>>> import numpy as np
>>> np.set_printoptions(precision=2, suppress=True, linewidth=100, floatmode="fixed")
>>> tidy = lambda a: np.round(a, 2) + 0
>>> E = np.load("run5.npy")
>>> E
array([[0, 0, 1],
       [7, 0, 0],
       [0, 3, 0]])
>>> Y = np.array([[2, 1, 0], [2, -1, 0]])
>>> W2 = np.kron(Y, E)
>>> W2
array([[ 0,  0,  2,  0,  0,  1,  0,  0,  0],
       [14,  0,  0,  7,  0,  0,  0,  0,  0],
       [ 0,  6,  0,  0,  3,  0,  0,  0,  0],
       [ 0,  0,  2,  0,  0, -1,  0,  0,  0],
       [14,  0,  0, -7,  0,  0,  0,  0,  0],
       [ 0,  6,  0,  0, -3,  0,  0,  0,  0]])
>>> np.linalg.matrix_rank(W2)
np.int64(6)
>>> vec = np.array([1, -5, 5])
>>> np.linalg.norm(E @ vec) <= np.linalg.norm(E, 2) * np.linalg.norm(vec) + 1e-9
np.True_
>>> print(np.einsum("ij,j->i", E, vec))
[  5   7 -15]
>>> E * vec
array([[  0,   0,   5],
       [  7,   0,   0],
       [  0, -15,   0]])
>>> (E * vec).sum(axis=1)
array([  5,   7, -15])
>>> np.sign((E @ vec).round(6))
array([ 1,  1, -1])
>>> print(E @ (2 * vec))
[ 10  14 -30]
>>> vec = np.array([6, 6, -7])
>>> rhs = E @ vec
>>> rhs
array([-7, 42, 18])
>>> print(tidy(np.linalg.solve(E, rhs)))
[ 6.00  6.00 -7.00]
>>> print(tidy(np.linalg.solve(E, rhs + E[:, 2])))
[ 6.00  6.00 -6.00]
>>> tidy(np.linalg.solve(E, 2 * rhs))
array([ 12.00,  12.00, -14.00])
>>> print(tidy(np.linalg.solve(E.T, E[0])))
[1.00 0.00 0.00]
>>> W0 = np.load("dump.npy")
>>> print(W0)
[[-4  0  3]
 [ 0 -2 -3]
 [ 3 -3  2]]
>>> tidy(np.linalg.eigvalsh(W0).min())
np.float64(-5.71)
>>> print([round(float(np.linalg.det(W0[:i, :i])), 2) + 0 for i in range(1, 4)])
[-4.0, 8.0, 70.0]
>>> Y = np.array([[9, 0], [6, 5]])
>>> J = np.tile(Y, (2, 2))
>>> J
array([[9, 0, 9, 0],
       [6, 5, 6, 5],
       [9, 0, 9, 0],
       [6, 5, 6, 5]])
>>> U, s, Vt = np.linalg.svd(J)
>>> tidy(s)
array([22.44,  8.02,  0.00,  0.00])
>>> Y = U[:, :2] @ np.diag(s[:2]) @ Vt[:2]
>>> tidy(np.abs(J - Y).max())
np.float64(0.0)
>>> U, s, Vt = np.linalg.svd(J)
>>> V = Vt[:(s > 1e-8).sum()]
>>> rng = np.random.default_rng(8487)
>>> vec = J[3] + 3 * J[1] + rng.integers(2) * np.eye(4)[0]
>>> vec
array([24.00, 20.00, 24.00, 20.00])
>>> tidy(np.linalg.norm(vec - V.T @ V @ vec))
np.float64(0.0)
>>> print(np.allclose(V.T @ V @ vec, vec))
True
>>> tidy(np.diag(V.T @ V))
array([0.50, 0.50, 0.50, 0.50])
